>>> import numpy as np
>>> from numpy import linalg as LA
>>> np.set_printoptions(suppress=True, linewidth=140)
>>> arr = np.array([[-1.2, -1.3, -0.3],
...     [0.9, 0.4, 1.2],
...     [1.0, -0.3, -1.3],
...     [-1.3, 0.4, -1.0],
...     [-0.6, -0.9, -0.5]])
>>> arr
array([[-1.2, -1.3, -0.3],
       [ 0.9,  0.4,  1.2],
       [ 1. , -0.3, -1.3],
       [-1.3,  0.4, -1. ],
       [-0.6, -0.9, -0.5]])
>>> rng = np.random.default_rng(65154)
>>> idx = rng.permutation(3)
>>> B = arr[:, idx] * rng.choice([-1, 1], 3)
>>> B
array([[ 1.2,  0.3,  1.3],
       [-0.9, -1.2, -0.4],
       [-1. ,  1.3,  0.3],
       [ 1.3,  1. , -0.4],
       [ 0.6,  0.5,  0.9]])
>>> left, _, Vh = LA.svd(arr.T @ B)
>>> np.round(LA.lstsq(arr, B)[0], 2) + 0
array([[-1.,  0.,  0.],
       [ 0.,  0., -1.],
       [ 0., -1.,  0.]])
>>> idx
array([0, 2, 1])
>>> np.round(left @ Vh, 2) + 0
array([[-1.,  0.,  0.],
       [ 0.,  0., -1.],
       [ 0., -1.,  0.]])
>>> proj = arr @ LA.solve(arr.T @ arr, arr.T)
>>> np.round(np.diag(proj), 2)
array([0.67, 0.36, 0.91, 0.78, 0.28])
>>> np.allclose(proj @ proj, proj)
True
>>> np.round(LA.norm(arr[3] - arr[4]), 2)
np.float64(1.56)
>>> round(arr[3] @ arr[4], 2)
np.float64(0.92)
>>> K = np.loadtxt("out12.csv", delimiter=",")
>>> K.round(2) + 0
array([[-0.6 , -0.04,  0.76,  0.04, -0.12,  0.22],
       [ 0.37, -0.83,  0.24, -0.12,  0.24,  0.2 ],
       [-0.05, -0.1 , -0.29,  0.68, -0.19,  0.64],
       [-0.69, -0.35, -0.46, -0.04,  0.4 , -0.15],
       [-0.14, -0.14, -0.27, -0.64, -0.61,  0.33],
       [ 0.05,  0.38,  0.  , -0.35,  0.6 ,  0.61]])
>>> vec = np.array([1, 2, 1, 0, -3, -1])
>>> np.round(K.T @ (K @ vec), 2) + 0
array([ 1.,  2.,  1.,  0., -3., -1.])
>>> round(float(LA.det(K)), 2)
-1.0
>>> round(float(LA.norm(vec)), 2), np.round(LA.norm(K @ vec), 2)
(4.0, np.float64(4.0))
>>> 6 - LA.matrix_rank(K - np.eye(6), tol=1e-8)
np.int64(1)
>>> data = np.array([[0, 0, 1, 1], [0, 0, 0, 0], [1, 0, 0, 1], [1, 0, 1, 0]])
>>> np.round(np.trace(LA.pinv(data) @ data), 2)
np.float64(3.0)
>>> np.allclose(data[:-1].T @ LA.lstsq(data[:-1].T, data[-1])[0], data[-1])
False
>>> LA.lstsq(data[:-1].T, data[-1])[2]
np.int32(2)
>>> vec = np.array([3, -6, 8, -1])
>>> data @ vec
array([ 7,  0,  2, 11])
>>> data @ np.ones(4)
array([2., 0., 2., 2.])
>>> (data * vec).sum(axis=1)
array([ 7,  0,  2, 11])
>>> data @ (2 * vec)
array([14,  0,  4, 22])
>>> np.sign((data @ vec).round(6))
array([1, 0, 1, 1])
>>> (data @ vec).argmax()
np.int64(3)
>>> data @ np.eye(4)[3]
array([1., 0., 1., 0.])
>>> data * vec
array([[ 0,  0,  8, -1],
       [ 0,  0,  0,  0],
       [ 3,  0,  0, -1],
       [ 3,  0,  8,  0]])
>>> rank = LA.matrix_rank(data)
>>> rank
np.int64(3)
>>> ns = LA.svd(data)[2][rank:].T
>>> [int(LA.matrix_rank(data[:, :j + 1])) for j in range(4)]
[1, 1, 2, 3]
>>> np.round(data @ ns, 2) + 0
array([[0.],
       [0.],
       [0.],
       [0.]])
>>> [int(LA.matrix_rank(np.delete(data, i, axis=0))) for i in range(4)]
[2, 3, 2, 2]
>>> LA.matrix_rank(data.T @ data), LA.matrix_rank(data @ data.T)
(np.int64(3), np.int64(3))
>>> np.round(ns @ ns.T, 2) + 0
array([[0., 0., 0., 0.],
       [0., 1., 0., 0.],
       [0., 0., 0., 0.],
       [0., 0., 0., 0.]])
>>> m1 = np.diag(3 * np.array([-2, 3])) + np.array([[1, 0], [2, 3]])
>>> m1
array([[-5,  0],
       [ 2, 12]])
>>> # triangular: eigenvalues sit on the diagonal
>>> left, sigma, Vh = LA.svd(m1, full_matrices=False)
>>> np.round(left.T @ m1 @ Vh.T, 2) + 0
array([[12.2 ,  0.  ],
       [ 0.  ,  4.92]])
>>> u = np.array([2, 1])
>>> B = m1 + np.outer(u, np.eye(2)[1])
>>> B
array([[-5.,  2.],
       [ 2., 13.]])
>>> LA.matrix_rank(B - m1)
np.int64(1)
>>> mat = np.array([[1, -2, 4, -8], [1, -1, 1, -1], [1, 0, 0, 0]])
>>> # row 0 dominates
>>> C2 = mat.T @ mat
>>> np.allclose(C2, C2.T)
True
>>> (mat @ mat.T).shape
(3, 3)
>>> np.round(LA.eigvalsh(C2)[::-1], 2) + 0
array([87.7 ,  1.97,  0.32,  0.  ])
>>> np.trace(C2), (mat ** 2).sum()
(np.int64(90), np.int64(90))
>>> np.round(LA.svd(mat, compute_uv=False) ** 2, 2)
array([87.7 ,  1.97,  0.32])
>>> LA.matrix_rank(C2)
np.int64(3)
>>> mat.sum(axis=1)
array([-5,  0,  1])
>>> mat - mat[0]
array([[ 0,  0,  0,  0],
       [ 0,  1, -3,  7],
       [ 0,  2, -4,  8]])
>>> mat[:, 4]
Traceback (most recent call last):
  File "<python-input-66>", line 1, in <module>
    mat[:, 4]
    ~~~^^^^^^
IndexError: index 4 is out of bounds for axis 1 with size 4
>>> np.count_nonzero(mat)
np.int64(9)
>>> np.round(mat.mean(axis=0), 2)
array([ 1.  , -1.  ,  1.67, -3.  ])
>>> np.diff(mat, axis=0)
array([[ 0,  1, -3,  7],
       [ 0,  1, -1,  1]])
>>> mat.shape
(3, 4)
>>> np.abs(mat).max()
np.int64(8)
>>> def softmax(z):
...     e = np.exp(z - z.max(axis=-1, keepdims=True))
...     return e / e.sum(axis=-1, keepdims=True)
... 
>>> np.round(softmax(mat[0] + 4), 2) + 0
array([0.05, 0.  , 0.95, 0.  ])
>>> np.round(softmax(mat[0]), 2) + 0
array([0.05, 0.  , 0.95, 0.  ])
>>> np.round(softmax(mat).sum(axis=1), 2)
array([1., 1., 1.])
>>> np.round(softmax(10 * mat[0]), 2) + 0
array([0., 0., 1., 0.])
>>> att = mat @ mat.T / np.sqrt(4)
>>> softmax(att).round(6).argmax(axis=1)
array([0, 0, 0])
>>> B = mat[0, 0] * mat[1:] - np.outer(mat[1:, 0], mat[0])
>>> B
array([[ 0,  1, -3,  7],
       [ 0,  2, -4,  8]])
>>> mat[:, 0] / mat[0, 0]
array([1., 1., 1.])
>>> LA.matrix_rank(B), LA.matrix_rank(mat)
(np.int64(2), np.int64(3))
>>> vec = np.array([0, 1, 4, 4])
>>> (mat @ vec).argmax()
np.int64(2)
>>> np.einsum("ij,j->i", mat, vec)
array([-18,  -1,   0])
>>> mat * vec
array([[  0,  -2,  16, -32],
       [  0,  -1,   4,  -4],
       [  0,   0,   0,   0]])
>>> mat @ (2 * vec)
array([-36,  -2,   0])
>>> np.sign((mat @ vec).round(6))
array([-1, -1,  0])
>>> LA.norm(mat @ vec) <= LA.norm(mat, 2) * LA.norm(vec) + 1e-9
np.True_
>>> F = np.loadtxt("a.csv", delimiter=",")
>>> F
array([[  0.38,  -4.22,  15.98,   6.49],
       [  2.1 ,  -5.63,  -2.1 ,  -8.83],
       [  1.17,   2.22, -13.72,   3.77],
       [  0.69,  -0.41,  -0.66,   3.3 ],
       [ -0.28,   0.12,   7.03,   2.76],
       [ -0.5 ,   0.5 ,   5.91,  -2.62],
       [  1.54,  -2.9 ,  -1.42,   1.97],
       [ -0.07,   0.75,   5.11,   8.59],
       [  2.21,  -1.25, -14.91,  -2.01],
       [  2.35, -10.07,  10.15,  -8.11],
       [ -0.58,   1.7 ,   6.02,   5.79],
       [  0.53,  -2.29,   5.63,  -0.56],
       [  1.5 ,  -7.05,  11.02,  -1.81],
       [  0.02,   0.11,   4.65,   4.3 ],
       [ -0.18,   3.1 ,  -2.85,   4.84],
       [  1.72,  -4.9 ,   3.1 ,   1.32],
       [  0.04,   0.55,   6.07,  12.22],
       [  2.18,  -6.84,   3.92,  -1.1 ],
       [  0.54,   0.9 ,  -0.44,  11.05],
       [  1.77,  -3.87,  -0.2 ,   2.85]])
>>> vec = np.array([-3, 2, -3, 0])
>>> h = np.maximum(F @ vec, 0)
>>> np.round(np.maximum(F @ (3 * vec), 0), 2)
array([  0.  ,   0.  , 126.27,   0.  ,   0.  ,   0.  ,   0.  ,   0.  , 106.8 ,   0.  ,   0.  ,   0.  ,   0.  ,   0.  ,  45.87,   0.  ,
         0.  ,   0.  ,   4.5 ,   0.  ])
>>> F * (h > 1e-9)[:, None]
array([[  0.  ,  -0.  ,   0.  ,   0.  ],
       [  0.  ,  -0.  ,  -0.  ,  -0.  ],
       [  1.17,   2.22, -13.72,   3.77],
       [  0.  ,  -0.  ,  -0.  ,   0.  ],
       [ -0.  ,   0.  ,   0.  ,   0.  ],
       [ -0.  ,   0.  ,   0.  ,  -0.  ],
       [  0.  ,  -0.  ,  -0.  ,   0.  ],
       [ -0.  ,   0.  ,   0.  ,   0.  ],
       [  2.21,  -1.25, -14.91,  -2.01],
       [  0.  ,  -0.  ,   0.  ,  -0.  ],
       [ -0.  ,   0.  ,   0.  ,   0.  ],
       [  0.  ,  -0.  ,   0.  ,  -0.  ],
       [  0.  ,  -0.  ,   0.  ,  -0.  ],
       [  0.  ,   0.  ,   0.  ,   0.  ],
       [ -0.18,   3.1 ,  -2.85,   4.84],
       [  0.  ,  -0.  ,   0.  ,   0.  ],
       [  0.  ,   0.  ,   0.  ,   0.  ],
       [  0.  ,  -0.  ,   0.  ,  -0.  ],
       [  0.54,   0.9 ,  -0.44,  11.05],
       [  0.  ,  -0.  ,  -0.  ,   0.  ]])
>>> np.round(np.tanh(F @ vec), 2)
array([-1.  , -1.  ,  1.  , -0.72, -1.  , -1.  , -1.  , -1.  ,  1.  , -1.  , -1.  , -1.  , -1.  , -1.  ,  1.  , -1.  , -1.  , -1.  ,  0.91,
       -1.  ])
>>> np.flatnonzero(h > 1e-9)
array([ 2,  8, 14, 18])
